% python3 -q
>>> import numpy as np
>>> from numpy import linalg as LA
>>> np.set_printoptions(suppress=True, linewidth=140)
>>> m1 = np.load("layer16.npy")
>>> m1
array([[ 1,  0,  0,  0],
       [-1,  1,  0,  0],
       [ 2,  3,  1,  0],
       [ 2, -1,  2,  1]])
>>> f = np.array([2, 1, 3, 3])
>>> other = m1 + np.outer(f, np.eye(4)[2])
>>> LA.matrix_rank(LA.inv(other) - LA.inv(m1), tol=1e-8)
np.int64(1)
>>> other
array([[ 1.,  0.,  2.,  0.],
       [-1.,  1.,  1.,  0.],
       [ 2.,  3.,  4.,  0.],
       [ 2., -1.,  5.,  1.]])
>>> round(LA.det(other) / LA.det(m1), 1), round(float(1 + LA.solve(m1, f)[2]), 1)
(np.float64(-9.0), -9.0)
>>> other = m1 / LA.norm(m1, axis=1, keepdims=True)
>>> gram = other @ other.T
>>> np.round(LA.norm(other, axis=1), 1)
array([1., 1., 1., 1.])
>>> (np.abs(gram) > 0.9).astype(int)
array([[1, 0, 0, 0],
       [0, 1, 0, 0],
       [0, 0, 1, 0],
       [0, 0, 0, 1]])
>>> mat = np.load("mat.npy")
>>> mat
array([[ 2, -3,  2,  2],
       [ 0,  0,  0,  0],
       [ 2, -3,  2,  2]])
>>> # column 2 repeats column 0
>>> ang = np.radians(45)
>>> R = np.eye(4)
>>> R[1, 1] = R[2, 2] = np.cos(ang)
>>> R[1, 2], R[2, 1] = -np.sin(ang), np.sin(ang)
>>> R.round(1)
array([[ 1. ,  0. ,  0. ,  0. ],
       [ 0. ,  0.7, -0.7,  0. ],
       [ 0. ,  0.7,  0.7,  0. ],
       [ 0. ,  0. ,  0. ,  1. ]])
>>> other = mat @ R.T
>>> np.round(np.abs(other - mat).max(axis=0), 1)
array([0. , 0.5, 2.7, 0. ])
>>> np.allclose(LA.norm(mat, axis=1), LA.norm(other, axis=1))
True
>>> np.allclose(mat @ mat.T, other @ other.T)
True
>>> np.round(LA.svd(mat, compute_uv=False), 1) + 0, np.round(LA.svd(other, compute_uv=False), 1) + 0
(array([6.5, 0. , 0. ]), array([6.5, 0. , 0. ]))
>>> other.round(1)
array([[ 2. , -3.5, -0.7,  2. ],
       [ 0. ,  0. ,  0. ,  0. ],
       [ 2. , -3.5, -0.7,  2. ]])
>>> round(float(LA.det(R)), 1), round(np.trace(R), 1)
(1.0, np.float64(3.4))
